>>> import numpy as np
>>> import numpy.linalg as la
>>> np.set_printoptions(suppress=True, linewidth=160)
>>> M = np.load("test18.npy")
>>> print(M.round(2))
[[  5.15 -10.19  15.97  13.35  -9.48]
 [  0.79  -0.03   1.67   0.51  -1.44]
 [  0.6    0.17   1.23   0.25  -1.24]
 [  0.59   0.18   1.2    0.23  -1.22]
 [  0.74  -1.51   0.66   0.3    3.63]
 [  1.16  -1.8    0.86   0.02   5.36]
 [  1.47  -1.92   0.94  -0.29   6.65]
 [  2.07  -2.     1.    -1.11   9.33]
 [  2.55  -1.93   0.94  -1.92  11.55]
 [  4.39  -0.85   0.08  -6.07  20.78]
 [  5.48   0.28  -0.85  -9.21  26.8 ]
 [  5.78   0.65  -1.16 -10.16  28.52]]
>>> # null space of dimension 2
>>> left, sv, VT = la.svd(M)
>>> V = VT[:(sv > 1e-8).sum()]
>>> rng = np.random.default_rng(73706)
>>> x0 = M[2] + 2 * M[11] + rng.integers(2) * np.eye(5)[0]
>>> print(x0.round(2))
[ 12.16   1.46  -1.09 -20.07  55.8 ]
>>> print(la.matrix_rank(np.vstack([M, x0])))
3
>>> print(np.round(V.T @ V, 2))
[[ 0.34  0.09  0.44 -0.13  0.1 ]
 [ 0.09  0.51 -0.06 -0.46 -0.17]
 [ 0.44 -0.06  0.71  0.08 -0.07]
 [-0.13 -0.46  0.08  0.5  -0.14]
 [ 0.1  -0.17 -0.07 -0.14  0.93]]
>>> print(np.round(la.norm(x0 - V.T @ V @ x0), 2))
0.0
>>> dist = la.norm(M[:, None] - M[None], axis=-1)
>>> print(dist[0].round(2))
[ 0.   23.59 24.19 24.22 25.91 26.7  27.46 29.39 31.24 40.41 47.09 49.07]
>>> print(np.unravel_index(dist.round(6).argmax(), dist.shape))
(np.int64(0), np.int64(11))
>>> print(np.round(la.norm(M - M.mean(axis=0), axis=1), 2))
[28.38 10.14  9.99  9.98  5.34  3.6   2.37  1.52  3.51 13.69 20.67 22.7 ]
>>> print(dist.mean(axis=1).argmax())
0
>>> print(np.round(M @ la.pinv(M) @ M, 2))
[[  5.15 -10.19  15.97  13.35  -9.48]
 [  0.79  -0.03   1.67   0.51  -1.44]
 [  0.6    0.17   1.23   0.25  -1.24]
 [  0.59   0.18   1.2    0.23  -1.22]
 [  0.74  -1.51   0.66   0.3    3.63]
 [  1.16  -1.8    0.86   0.02   5.36]
 [  1.47  -1.92   0.94  -0.29   6.65]
 [  2.07  -2.     1.    -1.11   9.33]
 [  2.55  -1.93   0.94  -1.92  11.55]
 [  4.39  -0.85   0.08  -6.07  20.78]
 [  5.48   0.28  -0.85  -9.21  26.8 ]
 [  5.78   0.65  -1.16 -10.16  28.52]]
>>> print(np.round(np.trace(la.pinv(M) @ M), 2))
3.0
>>> print(la.lstsq(M[:-1].T, M[-1])[2])
3
>>> C = np.array([[3, 2, 1, 2], [0, 1, 2, 2], [3, 0, 0, 2], [0, 3, 1, 2]])
>>> feats = (rng.random((23, 4)) < 0.25) @ C
>>> print(feats)
[[3 5 2 4]
 [3 5 2 4]
 [6 3 3 6]
 [0 4 3 4]
 [6 3 3 6]
 [6 2 1 4]
 [0 1 2 2]
 [0 0 0 0]
 [0 3 1 2]
 [3 1 2 4]
 [0 1 2 2]
 [3 3 1 4]
 [3 3 1 4]
 [0 3 1 2]
 [0 3 1 2]
 [0 1 2 2]
 [0 0 0 0]
 [0 0 0 0]
 [3 6 4 6]
 [0 4 3 4]
 [0 0 0 0]
 [0 0 0 0]
 [0 1 2 2]]
>>> z = feats[:, 2] > np.median(feats[:, 2])
>>> f = feats[z].mean(axis=0) - feats[~z].mean(axis=0)
>>> print(z.astype(int))
[0 0 1 1 1 0 0 0 0 0 0 0 0 0 0 0 0 0 1 1 0 0 0]
>>> cov = np.cov(feats, rowvar=False)
>>> print(np.argwhere(np.triu(np.abs(np.corrcoef(feats.T)) > 0.8, 1)))
[[2 3]]
>>> print(cov.shape)
(4, 4)
>>> Y = np.c_[feats[:, :3] @ np.array([[9, 9, 6], [-7, 2, 8], [0, 5, 5]]), np.array([-1, -3, 6, -6, 2, -5, 0, 8, 6, 5, -5, -8, 4, 5, -5, -3, 5, 1, 1, 9, -3, -5, 3])]
>>> print(Y)
[[ -8  47  68  -1]
 [ -8  47  68  -3]
 [ 33  75  75   6]
 [-28  23  47  -6]
 [ 33  75  75   2]
 [ 40  63  57  -5]
 [ -7  12  18   0]
 [  0   0   0   8]
 [-21  11  29   6]
 [ 20  39  36   5]
 [ -7  12  18  -5]
 [  6  38  47  -8]
 [  6  38  47   4]
 [-21  11  29   5]
 [-21  11  29  -5]
 [ -7  12  18  -3]
 [  0   0   0   5]
 [  0   0   0   1]
 [-15  59  86   1]
 [-28  23  47   9]
 [  0   0   0  -3]
 [  0   0   0  -5]
 [ -7  12  18   3]]
>>> print(la.matrix_rank(np.c_[feats, Y]))
5
>>> print(np.round(la.norm(Y - feats @ la.lstsq(feats, Y)[0], axis=0), 2) + 0)
[ 0.    0.    0.   23.09]
>>> print(np.round(la.norm(la.qr(feats)[0].T @ Y, axis=0) ** 2 / ((Y ** 2).sum(axis=0) + 1e-12), 2))
[1.   1.   1.   0.03]
>>> Ac = (Y - Y.mean(axis=0)) / Y.std(axis=0)
>>> print(np.round(Ac.std(axis=0), 2))
[1. 1. 1. 1.]
>>> b = la.lstsq(np.delete(Ac, 2, axis=1), Ac[:, 2])[0]
>>> print(b.round(2))
[-0.45  1.19 -0.01]
>>> print(np.abs(b).argmax())
1
